$ python3 -q
>>> import numpy as np
>>> from numpy import linalg as LA
>>> np.set_printoptions(precision=2, suppress=True, linewidth=140)
>>> m1 = np.loadtxt("test19.csv", delimiter=",")
>>> m1
array([[  4.5 ,   3.39,   1.87,   3.3 ,   2.71],
       [ -0.41,  -0.3 ,  -1.84,  -0.85,  -3.85],
       [ -2.39,   4.15,  -1.82,   3.92,   2.72],
       [  6.62,   9.98,   4.67,   9.11,   8.29],
       [ -2.  ,  -7.18,  -4.47,  -7.97, -13.43],
       [ -3.1 ,  -8.3 ,  -5.34,  -8.66, -13.34],
       [  4.05,  -0.06,   0.86,   1.57,   4.47],
       [  4.03,  15.88,   4.7 ,  15.37,  16.79],
       [ -3.73,  10.71,  -1.03,   8.97,   5.48],
       [  1.6 ,   3.03,   0.2 ,   3.69,   4.73],
       [ -5.05,  -0.9 ,  -4.59,  -1.24,  -4.15],
       [  0.74,   7.37,   0.74,   7.02,   6.5 ],
       [ 10.67,   9.91,   7.06,  11.21,  16.19],
       [  2.66,   1.54,   0.35,   0.97,  -1.43],
       [  5.48,   2.45,   2.25,   3.34,   5.08],
       [ -2.76,  -5.86,  -4.59,  -7.07, -13.31],
       [ -2.3 ,   0.97,  -2.67,  -0.85,  -6.91],
       [  3.14,  -0.89,   0.08,  -0.22,  -0.02],
       [  8.98,  11.98,   6.65,  13.68,  20.09],
       [  2.52,  -1.71,  -0.48,  -1.22,  -1.76],
       [-10.7 ,  -1.38,  -7.83,  -0.83,  -1.96],
       [ -6.64,  -8.18,  -7.34,  -9.11, -15.47],
       [  3.21,   6.48,   1.95,   6.88,   8.22],
       [ -3.58,   1.84,  -3.05,   1.95,   0.97],
       [ -0.48,   5.42,  -0.41,   5.54,   5.67],
       [  1.25,   6.9 ,   0.9 ,   6.48,   5.71],
       [  1.33,   8.55,   1.4 ,   8.79,  10.12],
       [ -1.85,  -2.87,  -3.28,  -3.23,  -6.5 ],
       [  0.42,  -1.03,  -1.51,  -0.83,  -2.05],
       [ -7.65,  -0.78,  -6.07,  -1.84,  -6.73],
       [ -4.44,   3.8 ,  -3.13,   2.47,  -1.76],
       [  1.17,   7.75,   1.14,   8.34,  10.36],
       [  2.24,   5.51,   1.22,   6.88,  10.4 ],
       [  7.53,   7.95,   4.74,   8.23,   9.92],
       [  1.29,   0.67,  -0.58,   1.1 ,   0.94],
       [  0.75,   4.07,  -0.04,   4.47,   5.08],
       [  7.19,   5.85,   4.03,   6.26,   7.72]])
>>> W2 = m1[[34, 24]].astype(float)
>>> for _ in range(4):
...     lab = LA.norm(m1[:, None] - W2, axis=-1).argmin(axis=1)
...     W2 = np.array([m1[lab == j].mean(axis=0) for j in range(2)])
... 
>>> lab
array([1, 0, 1, 1, 0, 0, 1, 1, 1, 1, 0, 1, 1, 0, 1, 0, 0, 0, 1, 0, 0, 0, 1, 0, 1, 1, 1, 0, 0, 0, 0, 1, 1, 1, 0, 1, 1])
>>> W2[1] - W2[0]
array([ 5.62,  8.66,  5.37,  9.35, 13.65])
>>> W2
array([[-2.38, -1.8 , -3.31, -2.2 , -5.34],
       [ 3.24,  6.86,  2.05,  7.15,  8.31]])
